$ ipython --no-banner

In [1]: import numpy as np

In [2]: from numpy import linalg as LA

In [3]: np.set_printoptions(suppress=True, linewidth=200)

In [4]: feats = np.array([[-6.0, 4.0, 0.0, 0.0, 0.0],
   ...:     [4.0, -8.0, 4.0, 0.0, 0.0],
   ...:     [0.0, 4.0, 9.0, 4.0, 0.0],
   ...:     [0.0, 0.0, 4.0, -6.0, 4.0],
   ...:     [0.0, 0.0, 0.0, 4.0, -2.0]])

In [5]: x0 = np.array([1, 2, 1, 0, 0])

In [6]: y = feats @ x0

In [7]: y
Out[7]: array([ 2., -8., 17.,  4.,  0.])

In [8]: np.round(LA.solve(feats, 4 * y), 2) + 0
Out[8]: array([4., 8., 4., 0., 0.])

In [9]: np.round(LA.solve(feats, y + feats[:, 1]), 2) + 0
Out[9]: array([1., 3., 1., 0., 0.])

In [10]: np.round(LA.solve(feats, y), 2) + 0
Out[10]: array([1., 2., 1., 0., 0.])

In [11]: P = np.triu(np.array([[0, -1, -2, 1, 2],
    ...:     [-2, 2, 1, 2, -1],
    ...:     [-2, 2, 0, 2, 2],
    ...:     [0, -2, 1, 1, -2],
    ...:     [2, 0, 2, 1, 2]]), 1) + np.eye(5)

In [12]: B = P @ feats @ LA.inv(P)

In [13]: LA.matrix_rank(B)
Out[13]: np.int64(5)

In [14]: np.round(LA.det(B), 2)
Out[14]: np.float64(-512.0)

In [15]: np.trace(B), np.trace(feats)
Out[15]: (np.float64(-13.0), np.float64(-13.0))

In [16]: gram = feats.T @ feats

In [17]: (feats @ feats.T).shape
Out[17]: (5, 5)

In [18]: np.round(LA.svd(feats, compute_uv=False) ** 2, 2)
Out[18]: array([137.8 , 119.06,  81.29,  10.83,   0.02])

In [19]: np.trace(gram), (feats ** 2).sum()
Out[19]: (np.float64(349.0), np.float64(349.0))

In [20]: data = np.load("layer2.npy")

In [21]: data
Out[21]: 
array([[ 1,  0,  0,  0,  0,  0],
       [-1,  1,  0,  0,  0,  0],
       [-1, -1,  1,  0,  0,  0],
       [ 2, -2,  2,  1,  0,  0],
       [ 1, -2, -2,  2,  1,  0],
       [-1,  0,  2, -2,  2,  1]])

In [22]: rng = np.random.default_rng(8058)

In [23]: labels = rng.permutation(6)

In [24]: B = data[:, labels] * rng.choice([-1, 1], 6)

In [25]: B
Out[25]: 
array([[ 0,  0,  0, -1,  0,  0],
       [ 0, -1,  0,  1,  0,  0],
       [ 0,  1,  0,  1, -1,  0],
       [ 1,  2,  0, -2, -2,  0],
       [ 2,  2, -1, -1,  2,  0],
       [-2,  0, -2,  1, -2, -1]])

In [26]: U, _, Vt = LA.svd(data.T @ B)

In [27]: np.round(U @ Vt, 2) + 0
Out[27]: 
array([[ 0.,  0.,  0., -1.,  0.,  0.],
       [ 0., -1.,  0.,  0.,  0.,  0.],
       [ 0.,  0.,  0.,  0., -1.,  0.],
       [ 1.,  0.,  0.,  0.,  0.,  0.],
       [ 0.,  0., -1.,  0.,  0.,  0.],
       [ 0.,  0.,  0.,  0.,  0., -1.]])

In [28]: Q, vecs = LA.qr(B[:, :3])[0], LA.qr(B[:, 3:])[0]

In [29]: sv = LA.svd(Q.T @ vecs, compute_uv=False)

In [30]: np.round(np.degrees(np.arccos(sv.clip(0, 1))), 2)
Out[30]: array([ 1.44, 31.69, 47.96])

In [31]: (sv > 0.9).sum()
Out[31]: np.int64(1)

In [32]: np.round(np.abs(LA.svd(data)[2][-1]), 2)
Out[32]: array([0.02, 0.02, 0.05, 0.1 , 0.33, 0.94])

In [33]: round(np.log10(LA.cond(data)))
Out[33]: 2

In [34]: B = LA.inv(data)

In [35]: round(LA.cond(data), 2)
Out[35]: np.float64(219.85)

In [36]: round(LA.det(data) * LA.det(B), 2)
Out[36]: np.float64(1.0)

In [37]: (np.abs(B) > 1e-9).astype(int)
Out[37]: 
array([[1, 0, 0, 0, 0, 0],
       [1, 1, 0, 0, 0, 0],
       [1, 1, 1, 0, 0, 0],
       [1, 0, 1, 1, 0, 0],
       [1, 1, 1, 1, 1, 0],
       [1, 1, 1, 1, 1, 1]])

In [38]: B.round(2) + 0
Out[38]: 
array([[  1.,   0.,   0.,   0.,   0.,   0.],
       [  1.,   1.,   0.,   0.,   0.,   0.],
       [  2.,   1.,   1.,   0.,   0.,   0.],
       [ -4.,   0.,  -2.,   1.,   0.,   0.],
       [ 13.,   4.,   6.,  -2.,   1.,   0.],
       [-37., -10., -18.,   6.,  -2.,   1.]])

In [39]: np.round(LA.inv(B), 2) + 0
Out[39]: 
array([[ 1.,  0.,  0.,  0.,  0.,  0.],
       [-1.,  1.,  0.,  0.,  0.,  0.],
       [-1., -1.,  1.,  0.,  0.,  0.],
       [ 2., -2.,  2.,  1.,  0.,  0.],
       [ 1., -2., -2.,  2.,  1.,  0.],
       [-1.,  0.,  2., -2.,  2.,  1.]])

In [40]: np.round(LA.det(data) * B, 2) + 0
Out[40]: 
array([[  1.,   0.,   0.,   0.,   0.,   0.],
       [  1.,   1.,   0.,   0.,   0.,   0.],
       [  2.,   1.,   1.,   0.,   0.,   0.],
       [ -4.,   0.,  -2.,   1.,   0.,   0.],
       [ 13.,   4.,   6.,  -2.,   1.,   0.],
       [-37., -10., -18.,   6.,  -2.,   1.]])

In [41]: f = np.array([5, 5, 3, 0, 2, 1])

In [42]: B = data + np.outer(f, np.eye(6)[4])

In [43]: round(float(LA.det(B) / LA.det(data)), 2), np.round(1 + LA.solve(data, f)[4], 2)
Out[43]: (106.0, np.float64(106.0))

In [44]: B
Out[44]: 
array([[ 1.,  0.,  0.,  0.,  5.,  0.],
       [-1.,  1.,  0.,  0.,  5.,  0.],
       [-1., -1.,  1.,  0.,  3.,  0.],
       [ 2., -2.,  2.,  1.,  0.,  0.],
       [ 1., -2., -2.,  2.,  3.,  0.],
       [-1.,  0.,  2., -2.,  3.,  1.]])

In [45]: LA.matrix_rank(B - data)
Out[45]: np.int64(1)

In [46]: arr = np.array([[1.6, 0.9, -0.5, 1.3, -1.1, -1.3, -2.4],
    ...:     [0.8, -2.0, 0.3, -0.6, -1.1, 0.9, 0.7],
    ...:     [-0.8, 2.3, 0.5, -1.7, 0.6, -0.4, 0.4],
    ...:     [-1.0, 1.1, -2.3, 1.0, 0.1, 1.1, 2.4],
    ...:     [-0.5, 1.0, -0.7, 1.1, -0.4, 0.3, -0.8],
    ...:     [0.6, -0.8, 0.0, 1.2, 1.2, -1.4, 1.4]])

In [47]: arr[:, 0] *= 10

In [48]: arr
Out[48]: 
array([[ 16. ,   0.9,  -0.5,   1.3,  -1.1,  -1.3,  -2.4],
       [  8. ,  -2. ,   0.3,  -0.6,  -1.1,   0.9,   0.7],
       [ -8. ,   2.3,   0.5,  -1.7,   0.6,  -0.4,   0.4],
       [-10. ,   1.1,  -2.3,   1. ,   0.1,   1.1,   2.4],
       [ -5. ,   1. ,  -0.7,   1.1,  -0.4,   0.3,  -0.8],
       [  6. ,  -0.8,   0. ,   1.2,   1.2,  -1.4,   1.4]])

In [49]: w1 = np.array([[-1, -2], [2, 0], [0, 1], [-2, 2], [-2, -2], [1, -2], [-2, -1]])

In [50]: coef = np.array([0, 1])

In [51]: hid = np.maximum(arr @ w1 + coef, 0)

In [52]: (hid > 0).mean(axis=0)
Out[52]: array([0.5, 0.5])

In [53]: hid.round(2)
Out[53]: 
array([[ 0. ,  0. ],
       [ 0. ,  0. ],
       [13.6, 13.3],
       [ 6.3, 15.9],
       [ 7.5, 13.5],
       [ 0. ,  0. ]])

In [54]: LA.matrix_rank(hid)
Out[54]: np.int64(2)

In [55]: Z = np.array([[6, 5], [-7, -3]])

In [56]: np.round(hid @ Z, 2)
Out[56]: 
array([[  0. ,   0. ],
       [  0. ,   0. ],
       [-11.5,  28.1],
       [-73.5, -16.2],
       [-49.5,  -3. ],
       [  0. ,   0. ]])

In [57]: (hid @ Z).round(6).argmax(axis=1)
Out[57]: array([0, 0, 1, 1, 1, 0])

In [58]: w1 @ Z
Out[58]: 
array([[  8,   1],
       [ 12,  10],
       [ -7,  -3],
       [-26, -16],
       [  2,  -4],
       [ 20,  11],
       [ -5,  -7]])

In [59]: x0 = np.array([2, 2])

In [60]: y = hid @ x0

In [61]: y
Out[61]: array([ 0. ,  0. , 53.8, 44.4, 42. ,  0. ])

In [62]: np.round(LA.pinv(hid) @ hid, 2) + 0
Out[62]: 
array([[1., 0.],
       [0., 1.]])

In [63]: y = y + 0.1 * rng.normal(size=6)

In [64]: y.round(2)
Out[64]: array([ 0.16, -0.07, 53.85, 44.3 , 41.89, -0.08])

In [65]: coef, *_ = LA.lstsq(hid, y)

In [66]: np.round(hid.T @ (y - hid @ coef), 2) + 0
Out[66]: array([0., 0.])

In [67]: coef.round()
Out[67]: array([2., 2.])

In [68]: round(float(LA.norm(y - hid @ coef)), 2)
Out[68]: 0.2

In [69]: B = arr / LA.norm(arr, axis=1, keepdims=True)

In [70]: gram = B @ B.T

In [71]: gram[4].round(2)
Out[71]: array([-0.86, -0.95,  0.86,  0.91,  1.  , -0.89])

In [72]: np.round(np.degrees(np.arccos(np.clip(gram[4, 3], -1, 1))), 2)
Out[72]: np.float64(24.21)

In [73]: (np.abs(gram) > 0.9).astype(int)
Out[73]: 
array([[1, 0, 1, 1, 0, 0],
       [0, 1, 1, 0, 1, 0],
       [1, 1, 1, 0, 0, 0],
       [1, 0, 0, 1, 1, 0],
       [0, 1, 0, 1, 1, 0],
       [0, 0, 0, 0, 0, 1]])

In [74]: B = arr + rng.integers(-2, 3, (6, 5)) @ rng.integers(-2, 3, (5, 7))

In [75]: B.round(2)
Out[75]: 
array([[ 20. ,  -4.1,  -1.5,  -2.7,  -0.1,   0.7,  -2.4],
       [  1. ,  -1. ,  -1.7,   1.4,  -2.1,  -0.1,   2.7],
       [ -5. ,   0.3,  -0.5,  -3.7,   8.6,  -2.4,   2.4],
       [-13. ,   5.1,  -2.3,   6. ,   2.1,   1.1,   0.4],
       [ -7. ,  -4. ,  -5.7,  -0.9,   0.6,   0.3,   3.2],
       [  1. ,  -1.8,   2. ,  -0.8,  -5.8,   1.6,  -0.6]])

In [76]: np.round(LA.svd(B - arr, compute_uv=False), 2) + 0
Out[76]: array([14.56, 11.14,  9.6 ,  3.11,  2.86,  0.  ])

In [77]: J = np.minimum.outer(np.arange(1, 4), np.arange(1, 4)) * 2

In [78]: J
Out[78]: 
array([[2, 2, 2],
       [2, 4, 4],
       [2, 4, 6]])

In [79]: labels = rng.permutation(3)

In [80]: labels
Out[80]: array([1, 0, 2])

In [81]: B = J[labels][:, labels]

In [82]: B
Out[82]: 
array([[4, 2, 4],
       [2, 2, 2],
       [4, 2, 6]])

In [83]: round(float(LA.det(B)), 2), round(float(LA.det(J[labels])), 2)
Out[83]: (8.0, -8.0)

In [84]: f, v = J[0], J[1]

In [85]: f @ f
Out[85]: np.int64(12)

In [86]: f @ v
Out[86]: np.int64(20)

In [87]: p = (f @ v) / (f @ f) * f

In [88]: p.round(2)
Out[88]: array([3.33, 3.33, 3.33])

In [89]: np.outer(f, v)
Out[89]: 
array([[4, 8, 8],
       [4, 8, 8],
       [4, 8, 8]])

In [90]: np.round(LA.norm(f + v) ** 2 + LA.norm(f - v) ** 2, 2)
Out[90]: np.float64(96.0)

In [91]: LA.matrix_rank(np.outer(f, v))
Out[91]: np.int64(1)

In [92]: np.round(v - p, 2)
Out[92]: array([-1.33,  0.67,  0.67])

In [93]: round(float((v - p) @ f), 2)
Out[93]: -0.0

In [94]: x0 = np.ones(3)

In [95]: for _ in range(5):
    ...:     x0 = J @ x0
    ...:     x0 /= LA.norm(x0)
    ...:     print(round(x0 @ J @ x0, 2))
    ...: 
10.09
10.1
10.1
10.1
10.1

In [96]: np.round(LA.eigvalsh(J)[-1], 2)
Out[96]: np.float64(10.1)

In [97]: x0.round(2)
Out[97]: array([0.33, 0.59, 0.74])

In [98]: LA.matrix_rank(J)
Out[98]: np.int64(3)

In [99]: np.unravel_index(np.abs(J).argmax(), J.shape)
Out[99]: (np.int64(2), np.int64(2))

In [100]: J.sum(axis=0)
Out[100]: array([ 6, 10, 12])

In [101]: round(LA.norm(J), 2)
Out[101]: np.float64(10.2)

In [102]: J - J[0]
Out[102]: 
array([[0, 0, 0],
       [0, 2, 2],
       [0, 2, 4]])

In [103]: J.shape
Out[103]: (3, 3)

In [104]: np.abs(J).max()
Out[104]: np.int64(6)

In [105]: np.diff(J, axis=0)
Out[105]: 
array([[0, 2, 2],
       [0, 0, 2]])

In [106]: K = np.load("test15.npy")

In [107]: K
Out[107]: 
array([[-1.76,  0.  ,  0.96, -0.56],
       [ 0.22,  0.  , -0.12,  0.07]])

In [108]: t3 = np.stack([K, -3 * K, K[::-1]])

In [109]: LA.matrix_rank(t3)
Out[109]: array([1, 1, 1])

In [110]: W0 = np.load("m.npy")

In [111]: W0
Out[111]: 
array([[ -0.2,   0.1,  -0.4,   8. ],
       [  2. ,   0.2,   0.4,  10. ],
       [ -0.1,  -1.1,   0. , -14. ],
       [ -0.4,   0.4,   1.4,  24. ]])

In [112]: U, sv, Vt = LA.svd(W0)

In [113]: np.argmax(sv[:-1] / (sv[1:] + 1e-6)) + 1
Out[113]: np.int64(1)

In [114]: sv.round(2)
Out[114]: array([30.63,  2.02,  1.13,  0.58])

In [115]: B = U[:, :1] @ np.diag(sv[:1]) @ Vt[:1]

In [116]: np.round(np.abs(W0 - B).max(), 2)
Out[116]: np.float64(1.89)

In [117]: round(LA.norm(W0 - B, 2), 2), round(sv[1], 2)
Out[117]: (np.float64(2.02), np.float64(2.02))

In [118]: P = np.triu(np.array([[-3, 3, 0, 3], [1, -2, -2, 1], [1, 1, 0, 2], [1, -2, -3, -1]]), 1) + np.eye(4)

In [119]: B = P @ W0 @ LA.inv(P)

In [120]: B.round(2)
Out[120]: 
array([[  4.6, -11.9, -18.8, 145.7],
       [  1.8,  -2.6,  -3.4,  66. ],
       [ -0.9,   2.4,   7.6,  19.1],
       [ -0.4,   1.6,   4.6,  14.4]])

In [121]: np.trace(B), np.trace(W0)
Out[121]: (np.float64(24.0), np.float64(24.0))

In [122]: LA.matrix_rank(B)
Out[122]: np.int64(4)
